$ ipython --no-banner

In [1]: import numpy as np

In [2]: from numpy import linalg as LA

In [3]: np.set_printoptions(suppress=True, linewidth=200)

In [4]: r0 = np.array([3, -5, 1]) + 0.5

In [5]: m1 = np.outer(r0, r0) / (r0 @ r0)

In [6]: print(m1.round(2))
[[ 0.35 -0.45  0.15]
 [-0.45  0.58 -0.19]
 [ 0.15 -0.19  0.06]]

In [7]: # applying it twice changes nothing

In [8]: T = np.stack([m1, 2 * m1, m1[::-1]])

In [9]: print((T @ m1.T).shape)
(3, 3, 3)

In [10]: print(np.round(np.einsum("bij,cij->bc", T, T), 2))
[[1.   2.   0.88]
 [2.   4.   1.77]
 [0.88 1.77 1.  ]]

In [11]: print(round(float(LA.det(m1)), 2))
-0.0

In [12]: print(np.round(LA.matrix_power(m1, 3), 2))
[[ 0.35 -0.45  0.15]
 [-0.45  0.58 -0.19]
 [ 0.15 -0.19  0.06]]

In [13]: print(np.round(m1 @ m1, 2))
[[ 0.35 -0.45  0.15]
 [-0.45  0.58 -0.19]
 [ 0.15 -0.19  0.06]]

In [14]: print(np.round((m1 + m1.T) / 2, 2))
[[ 0.35 -0.45  0.15]
 [-0.45  0.58 -0.19]
 [ 0.15 -0.19  0.06]]

In [15]: print(round(np.abs(LA.eigvals(m1)).max(), 2))
1.0

In [16]: print(np.trace(m1))
1.0

In [17]: print(np.round(np.sort(np.abs(LA.eigvals(m1))), 2) + 0)
[0. 0. 1.]

In [18]: vec = np.array([1, 0, -2])

In [19]: print(np.round(m1 @ m1 @ vec, 2))
[ 0.05 -0.06  0.02]

In [20]: r0, v = m1[2], m1[1]

In [21]: print(np.round(r0 @ r0, 2))
0.06

In [22]: print(round(float(r0 @ v), 2))
-0.19

In [23]: pr = (r0 @ v) / (r0 @ r0) * r0

In [24]: print(pr.round(2))
[-0.45  0.58 -0.19]

In [25]: print(np.round(np.outer(r0, v), 2))
[[-0.07  0.09 -0.03]
 [ 0.09 -0.11  0.04]
 [-0.03  0.04 -0.01]]

In [26]: vals, evecs = LA.eigh(m1)

In [27]: vec = np.array([-2, 9, 7])

In [28]: print(round(vec @ m1 @ vec / (vec @ vec), 2), np.round(vals[0], 2), vals[-1])
0.29 -0.0 1.0

In [29]: print(np.round(LA.eigvalsh(m1[1:, 1:]), 2) + 0)
[0.   0.65]

In [30]: print(np.round(evecs * np.abs(vals) @ evecs.T, 2))
[[ 0.35 -0.45  0.15]
 [-0.45  0.58 -0.19]
 [ 0.15 -0.19  0.06]]

In [31]: print((np.sign(evecs[:, -1].round(6)) == np.sign(evecs[0, -1].round(6))).astype(int))
[1 0 1]

In [32]: X = np.load("sample10.npy")

In [33]: print(X)
[[ 3. -3.  0.]
 [ 3.  1.  0.]
 [ 0.  0.  0.]]

In [34]: def softmax(z):
    ...:     e = np.exp(z - z.max(axis=-1, keepdims=True))
    ...:     return e / e.sum(axis=-1, keepdims=True)
    ...: 

In [35]: print(np.round(softmax(X[1] + 5), 2))
[0.84 0.11 0.04]

In [36]: print(np.round(softmax(X[1]), 2))
[0.84 0.11 0.04]

In [37]: print(np.round(softmax(X).sum(axis=1), 2))
[1. 1. 1.]

In [38]: S = X @ X.T / np.sqrt(3)

In [39]: print(softmax(S).round(6).argmax(axis=1))
[0 1 0]

In [40]: print([round(float(x), 2) for x in LA.svd(X, compute_uv=False)[:3]])
[4.61, 2.61, 0.0]

In [41]: data = np.load("test13.npy")

In [42]: print(data)
[[ 0.25 -0.25  0.25 -0.25]
 [-0.25  0.25 -0.25  0.25]
 [ 0.25 -0.25  0.25 -0.25]
 [-0.25  0.25 -0.25  0.25]]

In [43]: # column 2 repeats column 0

In [44]: print(np.round(data @ LA.pinv(data) @ data, 2))
[[ 0.25 -0.25  0.25 -0.25]
 [-0.25  0.25 -0.25  0.25]
 [ 0.25 -0.25  0.25 -0.25]
 [-0.25  0.25 -0.25  0.25]]

In [45]: print(np.unique(data.round(6), axis=0).shape)
(2, 4)

In [46]: print(np.allclose(data[:-1].T @ LA.lstsq(data[:-1].T, data[-1])[0], data[-1]))
True

In [47]: rank = LA.matrix_rank(data)

In [48]: print(rank)
1

In [49]: null = LA.svd(data)[2][rank:].T

In [50]: print([int(LA.matrix_rank(data[:, :j + 1])) for j in range(4)])
[1, 1, 1, 1]

In [51]: print(np.round(data @ null, 2) + 0)
[[0. 0. 0.]
 [0. 0. 0.]
 [0. 0. 0.]
 [0. 0. 0.]]

In [52]: print(np.allclose(data @ null, 0))
True

In [53]: G = data.T @ data

In [54]: print(np.round(LA.svd(data, compute_uv=False) ** 2, 2) + 0)
[1. 0. 0. 0.]

In [55]: print(LA.matrix_rank(G))
1

In [56]: print(np.diag(G))
[0.25 0.25 0.25 0.25]

In [57]: B = np.array([[-2, -2], [0, 1]])

In [58]: Z = np.array([[0, -3], [1, -3]])

In [59]: M = np.kron(B, Z)

In [60]: print(M)
[[ 0  6  0  6]
 [-2  6 -2  6]
 [ 0  0  0 -3]
 [ 0  0  1 -3]]

In [61]: print(round(float(np.abs(LA.eigvals(M)).max()), 2))
3.46

In [62]: print((M - M.T) / 2)
[[ 0.  4.  0.  3.]
 [-4.  0. -1.  3.]
 [ 0.  1.  0. -2.]
 [-3. -3.  2.  0.]]

In [63]: print(np.round(np.sort(np.abs(LA.eigvals(M))), 2))
[1.73 1.73 3.46 3.46]

In [64]: print(LA.matrix_power(M, 2))
[[-12  36  -6  18]
 [-12  24  -6  12]
 [  0   0  -3   9]
 [  0   0  -3   6]]

In [65]: print(np.trace(M))
3

In [66]: print(np.allclose(M @ M.T, M.T @ M))
False

In [67]: B = np.array([[3, 1], [3, 0], [3, 2]])

In [68]: arr = np.tile(B, (2, 3))

In [69]: print(arr)
[[3 1 3 1 3 1]
 [3 0 3 0 3 0]
 [3 2 3 2 3 2]
 [3 1 3 1 3 1]
 [3 0 3 0 3 0]
 [3 2 3 2 3 2]]

In [70]: # column 2 repeats column 0

In [71]: Uu, sig, Vt = LA.svd(arr)

In [72]: print(sig.round(2) + 0)
[13.46  3.27  0.    0.    0.    0.  ]

In [73]: B = Uu[:, :2] @ np.diag(sig[:2]) @ Vt[:2]

In [74]: print(np.round(LA.norm(arr - B, 2), 2), round(sig[2], 2))
0.0 0.0

In [75]: B = arr / LA.norm(arr, axis=1, keepdims=True)

In [76]: G = B @ B.T

In [77]: print((G - 2 * np.eye(6)).round(6).argmax(axis=1))
[3 4 5 0 1 2]

In [78]: print(G[3].round(2))
[1.   0.95 0.96 1.   0.95 0.96]

In [79]: A = np.loadtxt("mat.csv", delimiter=",")

In [80]: print(A)
[[ 5.  6.  7.]
 [ 8.  9. 10.]
 [11. 12. 13.]
 [14. 15. 16.]]

In [81]: # null space of dimension 1

In [82]: B = np.array([[9, -1, 9], [8, 6, 0], [6, -9, -7]])

In [83]: print(np.einsum("ij->j", A))
[38. 42. 46.]

In [84]: print(np.einsum("ik,kj->ji", A, B))
[[135. 204. 273. 342.]
 [-32. -44. -56. -68.]
 [ -4.   2.   8.  14.]]

In [85]: print(np.einsum("ij,ij->i", A, A))
[110. 245. 434. 677.]

In [86]: print(np.einsum("ik,kj->ij", A, B))
[[135. -32.  -4.]
 [204. -44.   2.]
 [273. -56.   8.]
 [342. -68.  14.]]

In [87]: print(LA.matrix_rank(A @ B))
2

In [88]: print(A @ B)
[[135. -32.  -4.]
 [204. -44.   2.]
 [273. -56.   8.]
 [342. -68.  14.]]

In [89]: E = np.load("w.npy")

In [90]: print(E)
[[ 2. -1.  0.]
 [-1. -1. -1.]
 [ 0. -1.  3.]]

In [91]: vec = np.array([-5, 2, 4])

In [92]: rhs = E @ vec

In [93]: print(rhs)
[-12.  -1.  10.]

In [94]: print(np.round(LA.solve(E, E[:, 2]), 2))
[ 0. -0.  1.]

In [95]: print(np.round(LA.solve(E, 3 * rhs), 2))
[-15.   6.  12.]

In [96]: print(np.round(LA.solve(E, rhs), 2))
[-5.  2.  4.]

In [97]: r0 = np.array([0, 3, 1])

In [98]: B = E + np.outer(r0, np.eye(3)[0])

In [99]: print(np.round(LA.det(B) / LA.det(E), 2), np.round(1 + LA.solve(E, r0)[0], 2))
0.09 0.09

In [100]: print(B)
[[ 2. -1.  0.]
 [ 2. -1. -1.]
 [ 1. -1.  3.]]

In [101]: vals, evecs = LA.eig(E)

In [102]: print(vals.round(2))
[-1.51  2.22  3.29]

In [103]: print(np.round(np.sort(LA.eigvals(E.T)), 2))
[-1.51  2.22  3.29]

In [104]: print(round(float(np.prod(vals)), 2))
-11.0

In [105]: W0 = np.loadtxt("out5.csv", delimiter=",")

In [106]: print(W0)
[[-2. -1.]
 [-1. -2.]]

In [107]: print([round(float(LA.det(W0[:i, :i])), 2) + 0 for i in range(1, 3)])
[-2.0, 3.0]
